% ipython --no-banner

In [1]: import numpy as np

In [2]: np.set_printoptions(precision=2, suppress=True, linewidth=120, legacy="1.25")

In [3]: mat = np.maximum(np.array([[4, -3],
   ...:     [2, -5],
   ...:     [2, 0],
   ...:     [3, 5],
   ...:     [0, 3],
   ...:     [-5, 1],
   ...:     [-3, -4],
   ...:     [4, 3],
   ...:     [-2, 3],
   ...:     [-1, 3],
   ...:     [1, -4],
   ...:     [-4, 1],
   ...:     [0, 5],
   ...:     [-1, -3],
   ...:     [-4, 4],
   ...:     [2, -5],
   ...:     [2, 0],
   ...:     [-4, 4],
   ...:     [5, 4],
   ...:     [-1, 0],
   ...:     [2, 0],
   ...:     [1, 0],
   ...:     [-3, 3],
   ...:     [-5, -2],
   ...:     [3, -3]]) @ np.array([[2, 0, -1], [-1, 1, -2]]) + np.array([0, 1, 2]), 0)

In [4]: mat
Out[4]: 
array([[11,  0,  4],
       [ 9,  0, 10],
       [ 4,  1,  0],
       [ 1,  6,  0],
       [ 0,  4,  0],
       [ 0,  2,  5],
       [ 0,  0, 13],
       [ 5,  4,  0],
       [ 0,  4,  0],
       [ 0,  4,  0],
       [ 6,  0,  9],
       [ 0,  2,  4],
       [ 0,  6,  0],
       [ 1,  0,  9],
       [ 0,  5,  0],
       [ 9,  0, 10],
       [ 4,  1,  0],
       [ 0,  5,  0],
       [ 6,  5,  0],
       [ 0,  1,  3],
       [ 4,  1,  0],
       [ 2,  1,  1],
       [ 0,  4,  0],
       [ 0,  0, 11],
       [ 9,  0,  5]])

In [5]: C2 = np.cov(mat, rowvar=False)

In [6]: np.argwhere(np.triu(np.abs(np.corrcoef(mat.T)) > 0.8, 1))
Out[6]: array([], shape=(0, 2), dtype=int64)

In [7]: np.corrcoef(mat.T)
Out[7]: 
array([[ 1.  , -0.47,  0.25],
       [-0.47,  1.  , -0.72],
       [ 0.25, -0.72,  1.  ]])

In [8]: np.median(mat, axis=0)
Out[8]: array([1., 1., 0.])

In [9]: C2.shape
Out[9]: (3, 3)

In [10]: np.argsort(-mat.std(axis=0).round(6), kind="stable")
Out[10]: array([2, 0, 1])
